>>> import numpy as np
>>> import numpy.linalg as la
>>> np.set_printoptions(precision=1, suppress=True, linewidth=160)
>>> def rd(a):
...     return np.round(a, 1) + 0
... 
>>> C = np.array([[0, 1, 2, 1, 2], [0, 0, 0, 0, 1]])
>>> arr = np.repeat(C, 35 // 2, axis=0)
>>> rng = np.random.default_rng(662)
>>> arr = arr + 0.3 * rng.normal(size=arr.shape)
>>> rd(arr)
array([[ 0.1,  1.6,  2.1,  0.9,  2.6],
       [-0.3,  1. ,  2. ,  0.5,  2.3],
       [-0.1,  0.7,  2.3,  0.7,  2. ],
       [-0.1,  1.1,  2.2,  1. ,  2.1],
       [ 0.2,  1. ,  1.9,  1.3,  1.8],
       [-0.1,  1. ,  2.1,  1.3,  2.3],
       [-0.2,  1. ,  2.3,  0.9,  2.1],
       [-0.2,  0.1,  2.3,  1.4,  2.1],
       [-0.2,  0.9,  1.8,  1. ,  1.5],
       [-0.3,  1.1,  2.1,  1. ,  1.8],
       [ 0.6,  0.8,  2.6,  1.3,  1.8],
       [-0.2,  0.9,  2.1,  0.9,  2. ],
       [ 0.2,  1.1,  1.9,  0.7,  1.9],
       [ 0. ,  0.7,  2.1,  1. ,  1.9],
       [ 0.1,  0.9,  2.1,  0.9,  1.9],
       [ 0. ,  1. ,  2. ,  1.1,  2. ],
       [ 0.3,  0.8,  2.1,  1.1,  1.9],
       [-0.4,  0.7, -0.2,  0.1,  1. ],
       [-0.2, -0.6,  0.1,  0.4,  0.8],
       [-0.3, -0.4, -0.4, -0.2,  1.1],
       [ 0.1,  0.3, -0.3, -0.3,  0.9],
       [ 0. ,  0. , -0.2, -0.3,  1.2],
       [ 0.5,  0. ,  0.1, -0.2,  1. ],
       [-0.1,  0.1,  0.5, -0.6,  1. ],
       [ 0. ,  0.1,  0. ,  0. ,  1.5],
       [ 0.1,  0.4, -0.5, -0.3,  1.2],
       [-0.8,  0.3,  0.6, -0.1,  1.7],
       [ 0.3, -0.3,  0.1,  0.5,  1.1],
       [-0.5, -0.1,  0.5,  0.1,  0.9],
       [-0.2, -0.2,  0.5,  0. ,  1.2],
       [-0.1, -0.2,  0.3, -0.3,  1.4],
       [ 0.4,  0.3,  0.3, -0.1,  1.2],
       [-0.2,  0.6,  0.2,  0.2,  1.2],
       [-0.6,  0.2,  0. , -0.6,  1.2]])
>>> r0 = np.array([2, 1, 1])
>>> rd(np.polyval(r0, arr[0]))
array([ 1.1,  7.7, 11.6,  3.5, 16.8])
>>> rd(np.correlate(arr[0], arr[10], "full"))
array([ 0.1,  2.9,  5.9,  8.5, 12.4,  8.4,  8.7,  2.6,  1.6])
